In [1]: import numpy as np

In [2]: import numpy.linalg as la

In [3]: np.set_printoptions(suppress=True, linewidth=100)

In [4]: M = np.load("sample17.npy")

In [5]: M
Out[5]: 
array([[1, 1, 2, 0, 1, 0, 2, 0, 0, 1, 0, 1, 0],
       [2, 1, 0, 1, 0, 0, 2, 0, 1, 2, 0, 2, 0],
       [0, 0, 2, 0, 0, 1, 1, 0, 2, 2, 2, 2, 2],
       [2, 1, 2, 2, 0, 1, 1, 1, 0, 0, 2, 1, 2],
       [1, 1, 0, 1, 2, 2, 0, 1, 0, 1, 2, 1, 2],
       [1, 2, 0, 0, 1, 0, 1, 0, 2, 2, 2, 1, 0]])

In [6]: np.round(la.norm(M, axis=0), 3)
Out[6]: array([3.317, 2.828, 3.464, 2.449, 2.449, 2.449, 3.317, 1.414, 3.   , 3.742, 4.   , 3.464, 3.464])

In [7]: M[1] @ M[3]
Out[7]: np.int64(11)

In [8]: la.norm(M, axis=1).argmax()
Out[8]: np.int64(2)

In [9]: round(la.norm(M[1] - M[3]), 3)
Out[9]: np.float64(4.69)

In [10]: r0 = np.array([0, 0, 2])

In [11]: np.cross(M[1, :3], M[5, :3])
Out[11]: array([0, 0, 3])

In [12]: def softmax(z):
    ...:     e = np.exp(z - z.max(axis=-1, keepdims=True))
    ...:     return e / e.sum(axis=-1, keepdims=True)
    ...: 

In [13]: np.round(softmax(M).sum(axis=1), 3)
Out[13]: array([1., 1., 1., 1., 1., 1.])

In [14]: np.round(softmax(M[4]), 3)
Out[14]: array([0.056, 0.056, 0.02 , 0.056, 0.151, 0.151, 0.02 , 0.056, 0.02 , 0.056, 0.151, 0.056, 0.151])

In [15]: np.round(softmax(M[4] + 4), 3)
Out[15]: array([0.056, 0.056, 0.02 , 0.056, 0.151, 0.151, 0.02 , 0.056, 0.02 , 0.056, 0.151, 0.056, 0.151])

In [16]: np.round(softmax(10 * M[4]), 3) + 0
Out[16]: array([0.  , 0.  , 0.  , 0.  , 0.25, 0.25, 0.  , 0.  , 0.  , 0.  , 0.25, 0.  , 0.25])

In [17]: S = M @ M.T / np.sqrt(13)

In [18]: np.round(softmax(S)[4] @ M, 3)
Out[18]: array([1.111, 0.968, 0.51 , 1.046, 1.427, 1.623, 0.334, 0.86 , 0.25 , 0.96 , 1.955, 1.089, 1.869])

In [19]: softmax(S).round(6).argmax(axis=1)
Out[19]: array([0, 1, 2, 3, 4, 5])
